In [1]: import numpy as np

In [2]: import numpy.linalg as la

In [3]: np.set_printoptions(precision=2, suppress=True, linewidth=140, legacy="1.25")

In [4]: E = np.array([[-1, 4, 0, 0], [-2, 4, 0, 0], [0, 0, -1, 4], [0, 0, -2, 4]])

In [5]: # 2 groups of indices that never mix

In [6]: vec = np.array([1, -3, -2, 0])

In [7]: h = np.maximum(E @ vec, 0)

In [8]: np.tanh(E @ vec)
Out[8]: array([-1.  , -1.  ,  0.96,  1.  ])

In [9]: h
Out[9]: array([0, 0, 2, 4])

In [10]: np.flatnonzero(h > 1e-9)
Out[10]: array([2, 3])

In [11]: E.T @ h
Out[11]: array([  0,   0, -10,  24])

In [12]: np.maximum(E @ vec, 0) - np.maximum(-E @ vec, 0)
Out[12]: array([-13, -14,   2,   4])

In [13]: proj = np.triu(np.array([[2, 1, 2, -2], [2, 1, -3, -1], [-1, -5, -1, 0], [0, 3, 2, 5]]), 1) + np.eye(4)

In [14]: Y = proj @ E @ la.inv(proj)

In [15]: np.trace(Y), np.trace(E)
Out[15]: (6.0, 6)

In [16]: print(Y)
[[ -3.  11.  41.   5.]
 [ -2.   6.  27. -14.]
 [  0.   0.  -1.   4.]
 [  0.   0.  -2.   4.]]

In [17]: np.round(la.det(Y), 2)
Out[17]: 16.0

In [18]: proj @ E - E @ proj
Out[18]: 
array([[ -2.,   5.,  16.,   2.],
       [  0.,   2.,  21., -16.],
       [  0.,   0.,   0.,   0.],
       [  0.,   0.,   0.,   0.]])

In [19]: u = np.array([-2, -1, -3, -3])

In [20]: Y = E + np.outer(u, np.eye(4)[1])

In [21]: round(float(la.det(Y) / la.det(E)), 2), round(float(1 + la.solve(E, u)[1]), 2)
Out[21]: (0.25, 0.25)

In [22]: la.matrix_rank(Y - E)
Out[22]: 1

In [23]: Y
Out[23]: 
array([[-1.,  2.,  0.,  0.],
       [-2.,  3.,  0.,  0.],
       [ 0., -3., -1.,  4.],
       [ 0., -3., -2.,  4.]])

In [24]: A = np.load("a.npy")

In [25]: A
Out[25]: 
array([[3, 1, 3, 0, 5],
       [3, 4, 3, 4, 4],
       [3, 2, 3, 1, 2],
       [4, 5, 4, 4, 4],
       [0, 3, 4, 5, 1]])

In [26]: Y = la.inv(A)

In [27]: np.allclose(Y, A.T)
Out[27]: False

In [28]: np.round(la.det(A) * Y, 2) + 0
Out[28]: 
array([[  29.,  -84.,  -77.,   82.,   17.],
       [ -16.,  112.,   80., -132.,    0.],
       [ -13.,   40.,   -3.,  -18.,  -17.],
       [  24., -100.,  -52.,   96.,    0.],
       [ -20.,    4.,   32.,  -12.,    0.]])

In [29]: round(float(la.det(A) * la.det(Y)), 2)
Out[29]: 1.0

In [30]: round(float(la.slogdet(A)[0]), 2)
Out[30]: -1.0
